In [1]: import numpy as np

In [2]: import numpy.linalg as la

In [3]: np.set_printoptions(precision=2, suppress=True, linewidth=100)

In [4]: feats = np.load("layer16.npy")

In [5]: feats
Out[5]: 
array([[ 0,  2, -1,  1,  0, -2,  1],
       [-2,  0, -2,  0,  2,  1, -1],
       [ 1,  2,  0, -1,  1, -2,  0],
       [-1,  0,  1,  0, -3,  0,  0],
       [ 0, -2, -1,  3,  0,  0,  0],
       [ 2, -1,  2,  0,  0,  0, -1],
       [-1,  1,  0,  0,  0,  1,  0]])

In [6]: Uu, sig, Vt = la.svd(feats)

In [7]: evecs = Vt[:(sig > 1e-8).sum()]

In [8]: rng = np.random.default_rng(343)

In [9]: x = feats[2] + 4 * feats[0] + rng.integers(2) * np.eye(7)[4]

In [10]: x
Out[10]: array([  1.,  10.,  -4.,   3.,   1., -10.,   4.])

In [11]: round(float(la.norm(x - evecs.T @ evecs @ x)), 2)
Out[11]: 0.0

In [12]: np.allclose(evecs.T @ evecs @ x, x)
Out[12]: True

In [13]: def softmax(z):
    ...:     e = np.exp(z - z.max(axis=-1, keepdims=True))
    ...:     return e / e.sum(axis=-1, keepdims=True)
    ...: 

In [14]: softmax(feats).sum(axis=1)
Out[14]: array([1., 1., 1., 1., 1., 1., 1.])

In [15]: softmax(feats[4] + 4)
Out[15]: array([0.04, 0.01, 0.01, 0.82, 0.04, 0.04, 0.04])

In [16]: softmax(feats[4])
Out[16]: array([0.04, 0.01, 0.01, 0.82, 0.04, 0.04, 0.04])

In [17]: S = feats @ feats.T / np.sqrt(7)

In [18]: softmax(S).round(6).argmax(axis=1)
Out[18]: array([0, 1, 2, 3, 4, 5, 1])

In [19]: la.cond(feats) > 100
Out[19]: np.True_

In [20]: la.matrix_rank(feats, rtol=0.1)
Out[20]: np.int64(6)

In [21]: round(float(la.norm(feats, 2) / la.norm(feats)), 2)
Out[21]: 0.56

In [22]: M = np.eye(11, dtype=int)[rng.permutation(11)] * np.array([1, 0, 0, 2, 0, 3, 0, 3, 0, 1, 3])

In [23]: M
Out[23]: 
array([[0, 0, 0, 0, 0, 0, 0, 0, 0, 0, 0],
       [0, 0, 0, 0, 0, 3, 0, 0, 0, 0, 0],
       [0, 0, 0, 0, 0, 0, 0, 3, 0, 0, 0],
       [0, 0, 0, 0, 0, 0, 0, 0, 0, 0, 0],
       [0, 0, 0, 0, 0, 0, 0, 0, 0, 1, 0],
       [0, 0, 0, 0, 0, 0, 0, 0, 0, 0, 0],
       [0, 0, 0, 0, 0, 0, 0, 0, 0, 0, 0],
       [0, 0, 0, 0, 0, 0, 0, 0, 0, 0, 0],
       [0, 0, 0, 2, 0, 0, 0, 0, 0, 0, 0],
       [1, 0, 0, 0, 0, 0, 0, 0, 0, 0, 0],
       [0, 0, 0, 0, 0, 0, 0, 0, 0, 0, 3]])

In [24]: # 6 groups of indices that never mix

In [25]: try:
    ...:     la.inv(M)
    ...: except la.LinAlgError as e:
    ...:     print("failed:", e)
    ...: 
failed: Singular matrix

In [26]: np.allclose(M[:-1].T @ la.lstsq(M[:-1].T, M[-1])[0], M[-1])
Out[26]: False

In [27]: la.lstsq(M[:-1].T, M[-1])[2]
Out[27]: np.int32(5)
